$ python -q
>>> import numpy as np
>>> import numpy.linalg as la
>>> np.set_printoptions(suppress=True, linewidth=160)
>>> m1 = np.load("out19.npy")
>>> m1
array([[  4.2,  -2.3,  18.4],
       [  0.1,   1.1, -22.8],
       [  0.3,   1.6, -22.3],
       [-10.8,   0. ,  53.9],
       [ -5.2,   1.6,   1.4],
       [ -4.4,   0. , -38.1],
       [  6.4,   1.8, -20.2],
       [  0.5,   1.2,   7.2],
       [  6.6,   0.2, -19.9],
       [ -4.5,   0.7,  16.2],
       [  3.3,   0.3, -15.6],
       [  0. ,  -0.5,   1.6],
       [  2.3,  -0.8, -14.7],
       [ -1.3,  -0.8,   5.5],
       [ -2.5,   0. , -13.7],
       [ -3.7,  -0.3,   4. ],
       [  5.7,   0.5,  26.7],
       [ -0.6,   0.1,  27.4],
       [  1.9,  -0.3, -17.7],
       [ -6.7,  -1.5,  41.5],
       [ -4.7,  -0.6, -30.5],
       [  3.1,  -1. ,  14.1],
       [  2.2,   0. ,  23.1],
       [ -0.5,  -0.9,   4.3],
       [ -2.8,  -0.1,  -5.5],
       [-10.3,   0. , -38.4],
       [ -0.4,  -0.3,  14.8],
       [ -0.6,   0.3,  -3.4],
       [  6.4,  -0.3,  11.5],
       [  5.8,   0.5,  18.6],
       [ -4. ,  -0.7,  -1.1],
       [  3.1,   0.1, -40.9],
       [  2.7,  -0.1, -18.9],
       [  1.5,  -1.2, -49.7],
       [ -1.6,  -0.1,  17.5],
       [  9.5,  -0.8, -34.2],
       [ -7.7,  -0.2,  12.3]])
>>> Xc = (m1 - m1.mean(axis=0)) / m1.std(axis=0)
>>> np.argwhere(np.abs(Xc) > 2)
array([[ 0,  1],
       [ 3,  0],
       [ 3,  2],
       [ 6,  1],
       [25,  0],
       [35,  0]])
>>> beta = la.lstsq(np.delete(Xc, 2, axis=1), Xc[:, 2])[0]
>>> np.abs(beta).argmax()
np.int64(0)
>>> round(float(1 - np.var(Xc[:, 2] - np.delete(Xc, 2, axis=1) @ beta)), 1)
0.1
>>> dist = la.norm(m1[:, None] - m1[None], axis=-1)
>>> dist[:5, :5].round(1)
array([[ 0. , 41.5, 41.1, 38.6, 19.8],
       [41.5,  0. ,  0.7, 77.5, 24.8],
       [41.1,  0.7,  0. , 77. , 24.3],
       [38.6, 77.5, 77. ,  0. , 52.8],
       [19.8, 24.8, 24.3, 52.8,  0. ]])
>>> print(np.unravel_index(dist.round(6).argmax(), dist.shape))
(np.int64(3), np.int64(33))
>>> np.flatnonzero(dist[7] < dist.mean() / 2)
array([ 0,  4,  7,  9, 11, 13, 15, 21, 23, 24, 26, 27, 28, 29, 30, 34, 36])
>>> (dist + 1e9 * np.eye(37)).round(6).argmin(axis=1)
array([29,  2,  1, 19, 15, 25,  8, 13,  6, 34, 12, 23, 10, 23, 12, 13, 22, 22, 32,  3,  5, 26, 16, 13, 27,  5, 34, 24, 21,  0,  4,  5, 18, 31, 26, 31,  9])
